>>> import numpy as np
>>> np.set_printoptions(suppress=True, linewidth=140)
>>> rd = lambda a: np.round(a, 3) + 0
>>> K = np.load("m.npy")
>>> rd(K)
array([[ 0.31 , -0.493, -0.69 , -0.296, -0.099, -0.296],
       [-0.493,  0.648, -0.493, -0.211, -0.07 , -0.211],
       [-0.69 , -0.493,  0.31 , -0.296, -0.099, -0.296],
       [-0.296, -0.211, -0.296,  0.873, -0.042, -0.127],
       [-0.099, -0.07 , -0.099, -0.042,  0.986, -0.042],
       [-0.296, -0.211, -0.296, -0.127, -0.042,  0.873]])
>>> vec = np.array([3, 2, 3, 3, 0, 2])
>>> rd(K.T @ (K @ vec))
array([3., 2., 3., 3., 0., 2.])
>>> rd(np.linalg.det(K))
np.float64(-1.0)
>>> rd(np.abs(np.linalg.eigvals(K)))
array([1., 1., 1., 1., 1., 1.])
>>> rd(np.linalg.norm(vec)), rd(np.linalg.norm(K @ vec))
(np.float64(5.916), np.float64(5.916))
>>> rd(np.sort(np.abs(np.linalg.eigvals(K))))
array([1., 1., 1., 1., 1., 1.])
>>> rd(np.linalg.matrix_power(K, 4))
array([[1., 0., 0., 0., 0., 0.],
       [0., 1., 0., 0., 0., 0.],
       [0., 0., 1., 0., 0., 0.],
       [0., 0., 0., 1., 0., 0.],
       [0., 0., 0., 0., 1., 0.],
       [0., 0., 0., 0., 0., 1.]])
>>> rd(np.linalg.det(K))
np.float64(-1.0)
>>> rd(np.abs(np.linalg.eigvals(K)).max())
np.float64(1.0)
>>> m1 = np.array([[0.0, 3.0], [3.0, 0.0]])
>>> m1
array([[0., 3.],
       [3., 0.]])
>>> # symmetric, so the eigenvalues are real
>>> G = m1.T @ m1
>>> G
array([[9., 0.],
       [0., 9.]])
>>> evals, evecs = np.linalg.eigh(m1)
>>> vec = np.array([5, 2])
>>> (np.sign(evecs[:, -1].round(6)) == np.sign(evecs[0, -1].round(6))).astype(int)
array([1, 1])
>>> np.abs(m1).sum(axis=1).max(), np.abs(evals).max()
(np.float64(3.0), np.float64(3.0))
>>> rd(vec @ m1 @ vec / (vec @ vec)), evals[0], evals[-1]
(np.float64(2.069), np.float64(-3.0), np.float64(3.0))
>>> rd(evecs * np.maximum(evals, 0) @ evecs.T)
array([[1.5, 1.5],
       [1.5, 1.5]])
>>> rng = np.random.default_rng(4855)
>>> lab = rng.permutation(2)
>>> lab
array([0, 1])
>>> Y = m1[lab][:, lab]
>>> np.diag(Y)
array([0., 0.])
>>> np.allclose(Y, m1)
True
>>> np.trace(Y)
np.float64(0.0)
>>> vec = np.array([2, 3])
>>> y = m1 @ vec
>>> y
array([9., 6.])
>>> rd(np.linalg.solve(m1, -2 * y))
array([-4., -6.])
>>> rd(np.linalg.solve(m1.T, m1[1]))
array([0., 1.])
>>> rd(np.linalg.solve(m1, y))
array([2., 3.])
>>> m1[:, 0] @ m1[:, 1]
np.float64(0.0)
>>> rd(np.linalg.norm(m1, axis=0))
array([3., 3.])
>>> rd(np.linalg.pinv(m1))
array([[0.   , 0.333],
       [0.333, 0.   ]])
>>> m1 @ m1.T
array([[9., 0.],
       [0., 9.]])
>>> m1.T @ m1
array([[9., 0.],
       [0., 9.]])
>>> M = np.array([[2, 1, 0, 0, 0, 0],
...     [2, 2, 0, 0, 0, 0],
...     [-2, 0, 0, 0, 0, 0],
...     [0, 0, 2, 1, 0, 0],
...     [0, 0, 2, 2, 0, 0],
...     [0, 0, -2, 0, 0, 0],
...     [0, 0, 0, 0, 2, 1],
...     [0, 0, 0, 0, 2, 2],
...     [0, 0, 0, 0, -2, 0]])
>>> ang = np.radians(36)
>>> Rm = np.eye(6)
>>> Rm[2, 2] = Rm[4, 4] = np.cos(ang)
>>> Rm[2, 4], Rm[4, 2] = -np.sin(ang), np.sin(ang)
>>> rd(Rm)
array([[ 1.   ,  0.   ,  0.   ,  0.   ,  0.   ,  0.   ],
       [ 0.   ,  1.   ,  0.   ,  0.   ,  0.   ,  0.   ],
       [ 0.   ,  0.   ,  0.809,  0.   , -0.588,  0.   ],
       [ 0.   ,  0.   ,  0.   ,  1.   ,  0.   ,  0.   ],
       [ 0.   ,  0.   ,  0.588,  0.   ,  0.809,  0.   ],
       [ 0.   ,  0.   ,  0.   ,  0.   ,  0.   ,  1.   ]])
>>> Y = M @ Rm.T
>>> np.allclose(np.linalg.norm(M, axis=1), np.linalg.norm(Y, axis=1))
True
>>> rd(np.linalg.det(Rm)), rd(np.trace(Rm))
(np.float64(1.0), np.float64(5.618))
>>> rd(Rm @ Rm)
array([[ 1.   ,  0.   ,  0.   ,  0.   ,  0.   ,  0.   ],
       [ 0.   ,  1.   ,  0.   ,  0.   ,  0.   ,  0.   ],
       [ 0.   ,  0.   ,  0.309,  0.   , -0.951,  0.   ],
       [ 0.   ,  0.   ,  0.   ,  1.   ,  0.   ,  0.   ],
       [ 0.   ,  0.   ,  0.951,  0.   ,  0.309,  0.   ],
       [ 0.   ,  0.   ,  0.   ,  0.   ,  0.   ,  1.   ]])
>>> rd(np.linalg.matrix_power(Rm, 4))
array([[ 1.   ,  0.   ,  0.   ,  0.   ,  0.   ,  0.   ],
       [ 0.   ,  1.   ,  0.   ,  0.   ,  0.   ,  0.   ],
       [ 0.   ,  0.   , -0.809,  0.   , -0.588,  0.   ],
       [ 0.   ,  0.   ,  0.   ,  1.   ,  0.   ,  0.   ],
       [ 0.   ,  0.   ,  0.588,  0.   , -0.809,  0.   ],
       [ 0.   ,  0.   ,  0.   ,  0.   ,  0.   ,  1.   ]])
>>> q, Rm = np.linalg.qr(M)
>>> q.shape, Rm.shape
((9, 6), (6, 6))
>>> rd(abs(Rm[0, 0])), rd(np.linalg.norm(M[:, 0]))
(np.float64(3.464), np.float64(3.464))
>>> rd(q.T @ q)
array([[1., 0., 0., 0., 0., 0.],
       [0., 1., 0., 0., 0., 0.],
       [0., 0., 1., 0., 0., 0.],
       [0., 0., 0., 1., 0., 0.],
       [0., 0., 0., 0., 1., 0.],
       [0., 0., 0., 0., 0., 1.]])
>>> rd(q)
array([[-0.577,  0.   ,  0.   ,  0.   ,  0.   ,  0.   ],
       [-0.577, -0.707,  0.   ,  0.   ,  0.   ,  0.   ],
       [ 0.577, -0.707,  0.   ,  0.   ,  0.   ,  0.   ],
       [ 0.   ,  0.   , -0.577,  0.   ,  0.   ,  0.   ],
       [ 0.   ,  0.   , -0.577,  0.707,  0.   ,  0.   ],
       [ 0.   ,  0.   ,  0.577,  0.707,  0.   ,  0.   ],
       [ 0.   ,  0.   ,  0.   ,  0.   , -0.577,  0.   ],
       [ 0.   ,  0.   ,  0.   ,  0.   , -0.577, -0.707],
       [ 0.   ,  0.   ,  0.   ,  0.   ,  0.577, -0.707]])
>>> rd(np.abs(np.diag(Rm)))
array([3.464, 1.414, 3.464, 1.414, 3.464, 1.414])
>>> rd(Rm)
array([[-3.464, -1.732,  0.   ,  0.   ,  0.   ,  0.   ],
       [ 0.   , -1.414,  0.   ,  0.   ,  0.   ,  0.   ],
       [ 0.   ,  0.   , -3.464, -1.732,  0.   ,  0.   ],
       [ 0.   ,  0.   ,  0.   ,  1.414,  0.   ,  0.   ],
       [ 0.   ,  0.   ,  0.   ,  0.   , -3.464, -1.732],
       [ 0.   ,  0.   ,  0.   ,  0.   ,  0.   , -1.414]])
>>> G = M.T @ M
>>> rd(np.linalg.eigvalsh(G)[::-1])
array([15.446, 15.446, 15.446,  1.554,  1.554,  1.554])
>>> np.allclose(G, G.T)
True
>>> np.linalg.matrix_rank(G)
np.int64(6)
>>> rd(np.linalg.svd(M, compute_uv=False) ** 2)
array([15.446, 15.446, 15.446,  1.554,  1.554,  1.554])
>>> G
array([[12,  6,  0,  0,  0,  0],
       [ 6,  5,  0,  0,  0,  0],
       [ 0,  0, 12,  6,  0,  0],
       [ 0,  0,  6,  5,  0,  0],
       [ 0,  0,  0,  0, 12,  6],
       [ 0,  0,  0,  0,  6,  5]])
>>> evals, evecs = np.linalg.eig(m1)
>>> rd(np.prod(evals))
np.float64(-9.0)
>>> rd(np.sort(np.linalg.eigvals(np.linalg.inv(m1))))
array([-0.333,  0.333])
>>> rd(m1 @ evecs[:, 0] - evals[0] * evecs[:, 0])
array([0., 0.])
>>> rd(np.sort(np.linalg.eigvals(m1 @ m1)))
array([9., 9.])
